$ ipython --no-banner

In [1]: import numpy as np

In [2]: np.set_printoptions(precision=2, suppress=True, linewidth=120, legacy="1.25")

In [3]: A = np.load("data.npy")

In [4]: A
Out[4]: 
array([[ 3.,  1.,  2.,  2.,  0.,  0.],
       [ 2.,  2.,  1.,  3.,  0.,  0.],
       [ 2.,  2.,  0.,  1.,  0.,  0.],
       [ 2.,  0.,  2.,  0.,  0.,  0.],
       [ 0.,  0.,  0.,  0.,  3.,  3.],
       [ 0.,  0.,  0.,  0., -1.,  1.]])

In [5]: # 2 groups of indices that never mix

In [6]: W1 = np.array([[3, 1, 1, 2, 0],
   ...:     [1, 3, 2, 2, 0],
   ...:     [0, 2, 2, 2, 0],
   ...:     [3, 3, 3, 1, 0],
   ...:     [0, 3, 0, 3, 1],
   ...:     [0, 2, 2, 3, 3]])

In [7]: c = np.array([-4, -3, 3, -4, -5])

In [8]: hid = np.maximum(A @ W1 + c, 0)

In [9]: (hid > 0).mean(axis=0)
Out[9]: array([0.67, 0.83, 1.  , 0.83, 0.17])

In [10]: np.linalg.matrix_rank(hid)
Out[10]: 5

In [11]: C = np.array([[4, -5], [-4, 3], [-2, 0], [3, 4], [-1, -3]])

In [12]: print(hid @ C)
[[-10.  19.]
 [-25.  19.]
 [-13.   9.]
 [-10.  15.]
 [-31.  71.]
 [-10.   0.]]

In [13]: print(W1 @ C)
[[12 -4]
 [-6 12]
 [-6 14]
 [-3 -2]
 [-4 18]
 [-6  9]]

In [14]: def softmax(z):
    ...:     e = np.exp(z - z.max(axis=-1, keepdims=True))
    ...:     return e / e.sum(axis=-1, keepdims=True)
    ...: 

In [15]: softmax(A[3])
Out[15]: array([0.39, 0.05, 0.39, 0.05, 0.05, 0.05])

In [16]: np.round(softmax(10 * A[3]), 2) + 0
Out[16]: array([0.5, 0. , 0.5, 0. , 0. , 0. ])

In [17]: softmax(A[3] + 5)
Out[17]: array([0.39, 0.05, 0.39, 0.05, 0.05, 0.05])

In [18]: S = A @ A.T / np.sqrt(6)

In [19]: print(np.round(softmax(S + np.triu(np.full(S.shape, -np.inf), 1)), 2) + 0)
[[1.   0.   0.   0.   0.   0.  ]
 [0.31 0.69 0.   0.   0.   0.  ]
 [0.32 0.47 0.21 0.   0.   0.  ]
 [0.58 0.11 0.05 0.26 0.   0.  ]
 [0.   0.   0.   0.   1.   0.  ]
 [0.14 0.14 0.14 0.14 0.14 0.31]]

In [20]: mat = np.load("block8.npy")

In [21]: mat
Out[21]: 
array([[1.  , 0.2 , 0.04, 0.01],
       [0.2 , 1.  , 0.2 , 0.04],
       [0.04, 0.2 , 1.  , 0.2 ],
       [0.01, 0.04, 0.2 , 1.  ]])

In [22]: round(float(np.linalg.det(mat)), 2)
Out[22]: 0.88

In [23]: (mat + mat.T) / 2
Out[23]: 
array([[1.  , 0.2 , 0.04, 0.01],
       [0.2 , 1.  , 0.2 , 0.04],
       [0.04, 0.2 , 1.  , 0.2 ],
       [0.01, 0.04, 0.2 , 1.  ]])

In [24]: np.linalg.determinant(mat)
Traceback (most recent call last):
  Cell In[24], line 1
    np.linalg.determinant(mat)
AttributeError: module 'numpy.linalg' has no attribute 'determinant'


In [25]: feats = np.array([[2, 3, 0, 0, 0, 0],
    ...:     [3, 0, 0, 0, 0, 0],
    ...:     [0, -3, 0, 0, 0, 0],
    ...:     [0, 0, 2, 3, 0, 0],
    ...:     [0, 0, 3, 0, 0, 0],
    ...:     [0, 0, 0, -3, 0, 0],
    ...:     [0, 0, 0, 0, 2, 3],
    ...:     [0, 0, 0, 0, 3, 0],
    ...:     [0, 0, 0, 0, 0, -3]])

In [26]: feats
Out[26]: 
array([[ 2,  3,  0,  0,  0,  0],
       [ 3,  0,  0,  0,  0,  0],
       [ 0, -3,  0,  0,  0,  0],
       [ 0,  0,  2,  3,  0,  0],
       [ 0,  0,  3,  0,  0,  0],
       [ 0,  0,  0, -3,  0,  0],
       [ 0,  0,  0,  0,  2,  3],
       [ 0,  0,  0,  0,  3,  0],
       [ 0,  0,  0,  0,  0, -3]])

In [27]: x = np.array([1, 0, 1, 0, 2, 2])

In [28]: target = feats @ x

In [29]: np.round(np.linalg.lstsq(feats, target)[0], 2) + 0
Out[29]: array([1., 0., 1., 0., 2., 2.])

In [30]: np.round(np.linalg.solve(feats.T @ feats, feats.T @ target), 2) + 0
Out[30]: array([1., 0., 1., 0., 2., 2.])

In [31]: rng = np.random.default_rng(533788)

In [32]: target = target + 0.05 * rng.normal(size=9)

In [33]: target
Out[33]: array([ 1.94,  3.06,  0.11,  1.96,  2.93,  0.03,  9.93,  6.08, -6.03])

In [34]: c, *_ = np.linalg.lstsq(feats, target)

In [35]: c.round()
Out[35]: array([ 1., -0.,  1., -0.,  2.,  2.])

In [36]: np.round(np.linalg.norm(target - feats @ c), 2)
Out[36]: 0.1

In [37]: x = np.array([0, -5, -2, 0, 2, 0])

In [38]: target = feats @ x

In [39]: c, lr = np.zeros(6), 1 / np.linalg.norm(feats, 2) ** 2

In [40]: for i in range(300):
    ...:     c -= lr * feats.T @ (feats @ c - target)
    ...:     if i % 50 == 0: print(i, round(np.linalg.norm(feats @ c - target), 2))
    ...: 
0 6.45
50 0.0
100 0.0
150 0.0
200 0.0
250 0.0

In [41]: c.round(2) + 0
Out[41]: array([ 0., -5., -2.,  0.,  2.,  0.])

In [42]: E = np.loadtxt("x.csv", delimiter=",")

In [43]: E
Out[43]: 
array([[-6.,  0.,  0.,  0.],
       [ 0.,  0., -4.,  0.],
       [ 0.,  9.,  0.,  0.],
       [ 0.,  0.,  0.,  8.]])

In [44]: r0 = np.array([1, 1, 3, 0])

In [45]: M2 = E + np.outer(r0, np.eye(4)[3])

In [46]: round(np.linalg.det(M2) / np.linalg.det(E), 2), round(float(1 + np.linalg.solve(E, r0)[3]), 2)
Out[46]: (1.0, 1.0)

In [47]: M2
Out[47]: 
array([[-6.,  0.,  0.,  1.],
       [ 0.,  0., -4.,  1.],
       [ 0.,  9.,  0.,  3.],
       [ 0.,  0.,  0.,  8.]])

In [48]: round(np.linalg.det(E.T), 2)
Out[48]: -1728.0

In [49]: np.kron(np.eye(2, dtype=int), E)
Out[49]: 
array([[-6.,  0.,  0.,  0., -0.,  0.,  0.,  0.],
       [ 0.,  0., -4.,  0.,  0.,  0., -0.,  0.],
       [ 0.,  9.,  0.,  0.,  0.,  0.,  0.,  0.],
       [ 0.,  0.,  0.,  8.,  0.,  0.,  0.,  0.],
       [-0.,  0.,  0.,  0., -6.,  0.,  0.,  0.],
       [ 0.,  0., -0.,  0.,  0.,  0., -4.,  0.],
       [ 0.,  0.,  0.,  0.,  0.,  9.,  0.,  0.],
       [ 0.,  0.,  0.,  0.,  0.,  0.,  0.,  8.]])

In [50]: np.linalg.eigvals(E)
Out[50]: array([ 0.+6.j,  0.-6.j, -6.+0.j,  8.+0.j])

In [51]: np.einsum("ij,ji->", E, E)
Out[51]: 28.0

In [52]: E.reshape(-1, 2)
Out[52]: 
array([[-6.,  0.],
       [ 0.,  0.],
       [ 0.,  0.],
       [-4.,  0.],
       [ 0.,  9.],
       [ 0.,  0.],
       [ 0.,  0.],
       [ 0.,  8.]])

In [53]: E.reshape(2, -1)
Out[53]: 
array([[-6.,  0.,  0.,  0.,  0.,  0., -4.,  0.],
       [ 0.,  9.,  0.,  0.,  0.,  0.,  0.,  8.]])

In [54]: blk = E.reshape(4, 2, -1)

In [55]: np.einsum("ihd,jhd->hij", blk, blk).shape
Out[55]: (2, 4, 4)

In [56]: blk[:, 0]
Out[56]: 
array([[-6.,  0.],
       [ 0.,  0.],
       [ 0.,  9.],
       [ 0.,  0.]])

In [57]: blk.transpose(1, 0, 2)
Out[57]: 
array([[[-6.,  0.],
        [ 0.,  0.],
        [ 0.,  9.],
        [ 0.,  0.]],

       [[ 0.,  0.],
        [-4.,  0.],
        [ 0.,  0.],
        [ 0.,  8.]]])
